>>> import numpy as np
>>> np.set_printoptions(precision=2, suppress=True, linewidth=200)
>>> M = np.loadtxt("a.csv", delimiter=",")
>>> M
array([[ 29.15,  15.2 , -24.32,  -9.27, -25.3 ,  20.69],
       [ 28.58,  15.3 , -25.29, -12.59, -25.63,  19.21],
       [ 30.75,  13.75, -25.47,  -7.4 , -24.59,  18.6 ],
       [ 30.75,  15.52, -26.56, -10.34, -25.73,  19.03],
       [ 29.75,  15.23, -26.13, -10.35, -25.26,  19.44],
       [ 31.58,  14.59, -24.99,  -8.61, -23.36,  18.22],
       [ 30.14,  16.46, -23.88,  -9.64, -24.99,  20.08],
       [ 29.91,  14.09, -24.45,  -8.97, -24.02,  21.71],
       [ 29.71,  14.28, -26.41, -10.2 , -24.74,  19.87],
       [ 29.99,  13.77, -25.77,  -9.68, -25.24,  19.76],
       [ 30.26,  14.8 , -26.43, -11.32, -25.1 ,  18.68],
       [ 28.96,  16.33, -24.41,  -8.62, -23.9 ,  19.91],
       [ 30.65,  13.24, -26.05, -10.24, -24.36,  20.12],
       [ 30.81,  13.78, -23.53, -10.74, -24.39,  21.27],
       [ 29.34,  15.  , -23.99,  -9.  , -25.59,  19.49],
       [ 29.83,  15.51, -25.45,  -9.71, -24.32,  20.84],
       [ 31.13,  16.02, -25.49, -10.94, -25.06,  20.6 ],
       [ 27.72,  14.9 , -24.31, -10.59, -24.96,  20.29],
       [ 29.75,  16.94, -25.64,  -8.88, -24.42,  19.75]])
>>> np.linalg.cond(M) > 100
np.False_
>>> basis = M[[5, 4]].astype(float)
>>> for _ in range(5):
...     z = np.linalg.norm(M[:, None] - basis, axis=-1).argmin(axis=1)
...     basis = np.array([M[z == j].mean(axis=0) for j in range(2)])
... 
>>> z
array([1, 1, 0, 1, 1, 0, 1, 1, 1, 1, 1, 1, 1, 1, 1, 1, 1, 1, 1])
>>> basis
array([[ 31.16,  14.17, -25.23,  -8.  , -23.98,  18.41],
       [ 29.79,  15.08, -25.18, -10.06, -24.88,  20.04]])
>>> vec = np.array([1, 0, 1, 0, 1, 1])
>>> rhs = M @ vec
>>> np.round(np.linalg.solve(M.T @ M, M.T @ rhs), 2) + 0
array([1., 0., 1., 0., 1., 1.])
>>> rng = np.random.default_rng(13)
>>> rhs = rhs + 0.3 * rng.normal(size=19)
>>> rhs
array([ 0.77, -4.05, -0.42, -2.49, -1.8 ,  1.57,  1.9 ,  3.16, -1.72, -1.09, -2.46,  0.45,  0.29,  4.38, -0.54,  0.75,  1.07, -1.8 , -0.06])
>>> coef, *_ = np.linalg.lstsq(M, rhs)
>>> np.round(M.T @ (rhs - M @ coef), 2) + 0
array([0., 0., 0., 0., 0., 0.])
>>> round(float(np.linalg.norm(rhs - M @ coef)), 2)
1.16
>>> coef.round()
array([1., 0., 1., 0., 1., 1.])
>>> coef
array([1.1 , 0.03, 1.09, 0.17, 0.93, 0.96])
